$ python3 -q
>>> import numpy as np
>>> np.set_printoptions(precision=2, suppress=True, linewidth=120, legacy="1.25")
>>> m1 = np.loadtxt("block14.csv", delimiter=",")
>>> print(m1)
[[ 12.   4.  -6. -10.  -4.   9.  -9.   0.]
 [  4. -10.  11. -13. -10.  -6.   6.  -1.]
 [ -6.  11. -14. -10.  -7.   0.   9.   2.]
 [-10. -13. -10.  12.   6.   0.   7.  10.]
 [ -4. -10.  -7.   6.   4.  -8. -18.   1.]
 [  9.  -6.   0.   0.  -8.  -8.  -2.  -2.]
 [ -9.   6.   9.   7. -18.  -2.  10.  -4.]
 [  0.  -1.   2.  10.   1.  -2.  -4.   6.]]
>>> print(np.round(np.linalg.eigvalsh(m1).min(), 2))
-27.85
>>> r0, g = m1[4], m1[2]
>>> print(r0 @ g)
-236.0
>>> p = (r0 @ g) / (r0 @ r0) * r0
>>> print(np.outer(r0, g))
[[  24.  -44.   56.   40.   28.   -0.  -36.   -8.]
 [  60. -110.  140.  100.   70.   -0.  -90.  -20.]
 [  42.  -77.   98.   70.   49.   -0.  -63.  -14.]
 [ -36.   66.  -84.  -60.  -42.    0.   54.   12.]
 [ -24.   44.  -56.  -40.  -28.    0.   36.    8.]
 [  48.  -88.  112.   80.   56.   -0.  -72.  -16.]
 [ 108. -198.  252.  180.  126.   -0. -162.  -36.]
 [  -6.   11.  -14.  -10.   -7.    0.    9.    2.]]
>>> print(np.linalg.matrix_rank(np.outer(r0, g)))
1
>>> print(p)
[ 1.56  3.89  2.73 -2.34 -1.56  3.12  7.01 -0.39]
>>> w, V = np.linalg.eigh(m1)
>>> print(np.abs(V[:, -1]).round(6).argmax())
4
>>> print(np.linalg.eigvalsh(m1 + 2 * np.eye(8)))
[-25.85 -18.07 -15.64  -6.02   7.73  13.95  33.28  38.63]
>>> print(round(w.sum(), 2), np.trace(m1))
12.0 12.0
>>> print(np.round(V.T @ m1 @ V, 2) + 0)
[[-27.85   0.     0.     0.     0.     0.     0.     0.  ]
 [  0.   -20.07   0.     0.     0.     0.     0.     0.  ]
 [  0.     0.   -17.64   0.     0.     0.     0.     0.  ]
 [  0.     0.     0.    -8.02   0.     0.     0.     0.  ]
 [  0.     0.     0.     0.     5.73   0.     0.     0.  ]
 [  0.     0.     0.     0.     0.    11.95   0.     0.  ]
 [  0.     0.     0.     0.     0.     0.    31.28   0.  ]
 [  0.     0.     0.     0.     0.     0.     0.    36.63]]
